% ipython --no-banner

In [1]: import numpy as np

In [2]: np.set_printoptions(precision=2, suppress=True, linewidth=200, sign=" ")

In [3]: rnd = lambda a: np.round(a, 2) + 0

In [4]: rng = np.random.default_rng(55965)

In [5]: W0 = rng.normal(size=(39, 13)) + 3 * np.array([3, -1, 1, -3, -1, 3, -4, 5, 3, 1, 2, 1, 1])

In [6]: rnd(W0)
Out[6]: 
array([[  9.13,  -3.62,   1.06,  -9.82,  -1.02,   6.81, -13.24,  15.95,   7.78,   3.21,   6.28,   1.08,   4.63],
       [  9.21,  -2.8 ,   2.9 ,  -9.78,  -2.84,   7.56, -12.41,  14.22,   8.45,   2.41,   7.05,   2.48,   2.23],
       [  9.23,  -3.11,   4.52,  -8.02,  -2.93,   9.79, -10.94,  15.49,  11.98,   2.02,   4.7 ,   2.59,   3.29],
       [  9.47,  -3.94,   3.3 ,  -8.82,  -4.31,   8.69, -13.04,  14.66,   8.44,   3.89,   5.41,   3.12,   2.55],
       [  8.86,  -2.16,   2.88,  -9.1 ,  -3.14,  11.23, -11.3 ,  16.27,   6.68,   1.98,   4.66,   3.28,   3.75],
       [  8.91,  -3.75,   3.28,  -8.84,  -2.93,   8.82, -13.51,  13.87,   9.08,   3.21,   7.45,   2.28,   3.53],
       [  9.29,  -2.32,   3.15,  -8.9 ,  -1.95,   9.51, -11.29,  15.91,   8.76,   3.53,   5.02,   3.64,   3.68],
       [  9.69,  -4.81,   3.22,  -7.33,  -3.7 ,  10.04, -12.93,  16.04,   8.33,   3.47,   5.65,   2.08,   0.89],
       [  8.53,  -2.3 ,   4.88, -10.45,  -4.78,   9.32, -11.7 ,  15.37,  10.03,   2.85,   6.05,   3.67,   3.79],
       [  9.66,  -3.85,   3.22, -10.02,  -2.26,   9.29, -13.32,  15.14,  11.08,   2.21,   4.96,   3.87,   2.22],
       [  9.48,  -3.65,   2.33, -10.06,  -4.38,   7.09, -13.61,  14.37,  10.32,   1.61,   5.51,   3.79,   3.2 ],
       [  8.98,  -1.19,   2.67,  -9.33,  -2.82,   8.69, -11.13,  14.43,   8.45,   2.51,   7.38,   4.55,   1.82],
       [  8.14,  -3.99,   1.04, -10.41,  -5.03,   9.52, -10.22,  14.43,   8.9 ,   1.73,   5.29,   2.84,   0.69],
       [  9.94,  -1.83,   2.2 ,  -9.09,  -3.82,   7.71, -12.67,  15.12,   7.58,   3.55,   7.74,   2.41,   3.64],
       [ 10.34,  -2.43,   2.98, -11.32,  -3.73,   8.35, -10.68,  17.62,   8.97,   3.07,   4.15,   2.62,   3.08],
       [  9.45,  -2.03,   2.19,  -9.84,  -2.64,   7.88, -13.24,  15.71,   8.94,   3.78,   6.77,   3.9 ,   3.54],
       [  7.24,  -3.68,   3.76,  -7.16,  -2.16,   9.74, -11.99,  16.04,   9.7 ,   4.54,   6.97,   2.59,   2.26],
       [ 10.33,  -3.81,   4.24,  -9.62,  -3.19,   7.91, -11.94,  16.21,   9.03,   2.32,   5.53,   2.69,   2.64],
       [  8.04,  -2.97,   1.87,  -9.15,  -3.46,   8.43, -10.85,  12.32,   8.79,   4.85,   5.37,   3.76,   1.84],
       [  7.42,  -2.95,   1.37,  -7.88,  -2.75,   8.46, -12.33,  15.66,   9.54,   4.09,   6.42,   3.77,   1.76],
       [  8.31,  -0.96,   1.7 ,  -8.04,  -2.38,   8.8 , -12.56,  15.24,   8.32,   2.49,   5.03,   1.79,   3.21],
       [ 10.03,  -2.85,   3.83,  -8.04,  -2.88,   9.6 , -11.94,  16.57,   8.76,   1.68,   7.36,   3.91,   2.98],
       [ 10.58,  -3.48,   3.76,  -9.9 ,  -3.02,   8.53, -10.81,  15.27,   8.84,   2.39,   7.41,   2.72,   2.94],
       [  7.43,  -2.45,   1.81,  -8.49,  -4.23,   9.43,  -9.9 ,  15.02,  10.28,   2.13,   5.66,   1.76,   3.56],
       [  9.93,  -2.57,   3.23,  -8.02,  -2.91,   9.52, -10.73,  15.85,  10.72,   3.87,   4.79,   0.37,   3.63],
       [  7.94,  -2.05,   2.32,  -7.24,  -3.29,   9.86, -12.06,  16.29,   7.61,   2.89,   7.03,   0.89,   2.54],
       [  7.63,  -2.01,   1.89,  -8.88,  -2.09,  10.75, -11.14,  13.92,   8.57,   2.81,   5.84,   2.4 ,   5.26],
       [  9.28,  -1.47,   3.41,  -7.96,  -2.87,   8.81, -10.45,  12.98,   7.33,   3.52,   5.38,   2.18,   2.38],
       [ 10.07,  -5.07,   3.42, -10.4 ,  -3.01,   7.71, -11.66,  15.02,   7.76,   2.18,   7.05,   3.77,   3.81],
       [  8.91,  -2.14,   1.77,  -9.24,  -2.13,   8.54, -12.45,  15.39,   9.18,   3.24,   4.22,   4.09,   2.5 ],
       [  9.62,  -4.21,  -0.75,  -9.61,  -3.23,   8.01, -10.5 ,  15.47,   7.68,   5.21,   5.53,   2.69,   3.52],
       [  8.45,  -2.25,   3.44,  -9.45,  -3.3 ,   8.17, -11.65,  13.73,   9.17,   5.55,   7.18,   3.11,   4.23],
       [  9.46,  -2.06,   2.29,  -9.7 ,  -3.34,   9.23, -11.06,  14.96,   9.25,   3.11,   4.66,   2.9 ,   2.81],
       [  9.05,  -2.15,   2.31,  -8.44,  -2.31,   8.82, -11.84,  15.07,   8.97,   3.27,   7.62,   2.3 ,   3.33],
       [  9.11,  -1.78,   2.24,  -7.1 ,  -2.89,   9.05, -13.17,  15.1 ,   9.78,   3.55,   6.66,   3.3 ,   4.02],
       [  7.32,  -4.79,   4.2 ,  -8.6 ,  -2.98,   8.33, -12.35,  16.36,   7.52,   3.26,   6.37,   4.84,   1.64],
       [  8.65,  -3.73,   2.36, -10.67,  -3.78,   7.57, -12.95,  13.97,   9.9 ,   3.63,   5.7 ,   3.64,   2.92],
       [  9.36,  -2.35,   2.19,  -9.28,  -4.35,   9.09, -13.19,  14.19,   9.16,   3.02,   4.74,   3.64,   1.86],
       [  9.7 ,  -1.74,   1.22,  -8.82,  -3.87,   9.07, -11.36,  16.04,   9.45,   1.68,   5.47,   3.63,   1.52]])

In [7]: x = np.array([1, 0, 1, 1, 1, 3, 1, 1, 1, 1, 0, 0, 1])

In [8]: target = W0 @ x

In [9]: rnd(np.linalg.solve(W0.T @ W0, W0.T @ target))
Out[9]: array([ 1.,  0.,  1.,  1.,  1.,  3.,  1.,  1.,  1.,  1.,  0.,  0.,  1.])

In [10]: target = target + 0.02 * rng.normal(size=39)

In [11]: rnd(target)
Out[11]: 
array([ 38.1 ,  37.03,  54.02,  42.2 ,  50.61,  43.04,  50.72,  47.84,  46.51,  45.81,  34.55,  41.61,  37.85,  39.56,  45.38,  41.62,  51.46,  43.74,  39.53,  42.22,  42.68,  49.8 ,  45.65,  45.93,
        54.17,  46.62,  50.2 ,  44.02,  40.33,  42.8 ,  41.44,  44.72,  45.45,  45.85,  47.78,  41.35,  36.74,  40.21,  42.79])

In [12]: beta, *_ = np.linalg.lstsq(W0, target)

In [13]: [round(float(np.linalg.norm(np.linalg.solve(W0.T @ W0 + lam * np.eye(13), W0.T @ target))), 2) for lam in (0, 1, 10, 100)]
Out[13]: [4.25, 4.15, 3.55, 2.1]

In [14]: beta.round()
Out[14]: array([ 1., -0.,  1.,  1.,  1.,  3.,  1.,  1.,  1.,  1., -0., -0.,  1.])

In [15]: rnd(W0.T @ (target - W0 @ beta))
Out[15]: array([ 0.,  0.,  0.,  0.,  0.,  0.,  0.,  0.,  0.,  0.,  0.,  0.,  0.])

In [16]: gram = np.cov(W0, rowvar=False)

In [17]: rnd(np.median(W0, axis=0))
Out[17]: array([  9.21,  -2.57,   2.67,  -9.1 ,  -3.01,   8.81, -11.94,  15.24,   8.94,   3.11,   5.66,   2.9 ,   2.98])

In [18]: rnd(np.linalg.eigvalsh(gram)[::-1])
Out[18]: array([ 2.02,  1.88,  1.62,  1.38,  1.23,  1.04,  0.93,  0.75,  0.61,  0.56,  0.43,  0.33,  0.18])

In [19]: left, sig, vt = np.linalg.svd(W0)

In [20]: np.argmax(sig[:-1] / (sig[1:] + 1e-6)) + 1
Out[20]: np.int64(1)

In [21]: out = left[:, :1] @ np.diag(sig[:1]) @ vt[:1]

In [22]: np.linalg.matrix_rank(W0, rtol=0.05)
Out[22]: np.int64(1)

In [23]: x = np.array([4, 2, 5, 0, 0, 4, 1, 1, 4, 5, 4, 1, 1])

In [24]: a = np.maximum(W0 @ x, 0)

In [25]: np.flatnonzero(a > 1e-9)
Out[25]: 
array([  0,   1,   2,   3,   4,   5,   6,   7,   8,   9,  10,  11,  12,  13,  14,  15,  16,  17,  18,  19,  20,  21,  22,  23,  24,  25,  26,  27,  28,  29,  30,  31,  32,  33,  34,  35,  36,  37,
        38])

In [26]: np.tanh(W0 @ x)
Out[26]: 
array([ 1.,  1.,  1.,  1.,  1.,  1.,  1.,  1.,  1.,  1.,  1.,  1.,  1.,  1.,  1.,  1.,  1.,  1.,  1.,  1.,  1.,  1.,  1.,  1.,  1.,  1.,  1.,  1.,  1.,  1.,  1.,  1.,  1.,  1.,  1.,  1.,  1.,  1.,
        1.])

In [27]: M = np.load("block18.npy")

In [28]: M
Out[28]: 
array([[ 14.,   8.,  32.,  28.,  -4.,  -8.],
       [  8.,   2.,  16.,  14.,  -2.,  -4.],
       [ 32.,  16.,  62.,  56.,  -8., -16.],
       [ 28.,  14.,  56.,  47.,  -7., -14.],
       [ -4.,  -2.,  -8.,  -7.,  -1.,   2.],
       [ -8.,  -4., -16., -14.,   2.,   2.]])

In [29]: [round(float(x), 2) for x in np.linalg.svd(M, compute_uv=False)[:3]]
Out[29]: [136.0, 2.0, 2.0]

In [30]: rnd(np.abs(np.linalg.svd(M)[2][-1]))
Out[30]: array([ 0.94,  0.06,  0.25,  0.22,  0.03,  0.06])

In [31]: rnd(np.linalg.norm(M, 2) / np.linalg.norm(M))
Out[31]: np.float64(1.0)

In [32]: np.linalg.matrix_rank(M, rtol=0.1)
Out[32]: np.int64(1)

In [33]: round(np.log10(np.linalg.cond(M)))
Out[33]: 2

In [34]: m1 = np.minimum.outer(np.arange(1, 9), np.arange(1, 9)) * -3

In [35]: m1
Out[35]: 
array([[ -3,  -3,  -3,  -3,  -3,  -3,  -3,  -3],
       [ -3,  -6,  -6,  -6,  -6,  -6,  -6,  -6],
       [ -3,  -6,  -9,  -9,  -9,  -9,  -9,  -9],
       [ -3,  -6,  -9, -12, -12, -12, -12, -12],
       [ -3,  -6,  -9, -12, -15, -15, -15, -15],
       [ -3,  -6,  -9, -12, -15, -18, -18, -18],
       [ -3,  -6,  -9, -12, -15, -18, -21, -21],
       [ -3,  -6,  -9, -12, -15, -18, -21, -24]])

In [36]: ev, evecs = np.linalg.eigh(m1)

In [37]: rnd(ev.sum()), np.trace(m1)
Out[37]: (np.float64(-108.0), np.int64(-108))

In [38]: rnd(np.linalg.eigvalsh(m1 + 5 * np.eye(8)))
Out[38]: array([-83.1 ,  -5.01,   1.23,   2.93,   3.63,   3.96,   4.14,   4.22])

In [39]: np.all(np.linalg.eigvalsh(m1) > 0)
Out[39]: np.False_

In [40]: rnd(np.linalg.eigvalsh(m1).min())
Out[40]: np.float64(-88.1)

In [41]: x = np.array([-3, 2, 3, -3, 0, -1, 2, -2])

In [42]: a = np.maximum(m1 @ x, 0)

In [43]: a
Out[43]: array([  6,   3,   6,  18,  21,  24,  24,  30])

In [44]: np.maximum(m1 @ (3 * x), 0)
Out[44]: array([ 18,   9,  18,  54,  63,  72,  72,  90])

In [45]: np.maximum(m1 @ x, 0) - np.maximum(-m1 @ x, 0)
Out[45]: array([  6,   3,   6,  18,  21,  24,  24,  30])

In [46]: np.flatnonzero(a > 1e-9)
Out[46]: array([ 0,  1,  2,  3,  4,  5,  6,  7])

In [47]: u = np.array([9, 3, 6, 5, 6, -4, 6, 4])

In [48]: out = m1 + np.outer(u, np.eye(8)[2])

In [49]: np.linalg.matrix_rank(out - m1)
Out[49]: np.int64(1)

In [50]: out
Out[50]: 
array([[ -3.,  -3.,   6.,  -3.,  -3.,  -3.,  -3.,  -3.],
       [ -3.,  -6.,  -3.,  -6.,  -6.,  -6.,  -6.,  -6.],
       [ -3.,  -6.,  -3.,  -9.,  -9.,  -9.,  -9.,  -9.],
       [ -3.,  -6.,  -4., -12., -12., -12., -12., -12.],
       [ -3.,  -6.,  -3., -12., -15., -15., -15., -15.],
       [ -3.,  -6., -13., -12., -15., -18., -18., -18.],
       [ -3.,  -6.,  -3., -12., -15., -18., -21., -21.],
       [ -3.,  -6.,  -5., -12., -15., -18., -21., -24.]])

In [51]: np.linalg.matrix_rank(np.linalg.inv(out) - np.linalg.inv(m1), tol=1e-8)
Out[51]: np.int64(1)
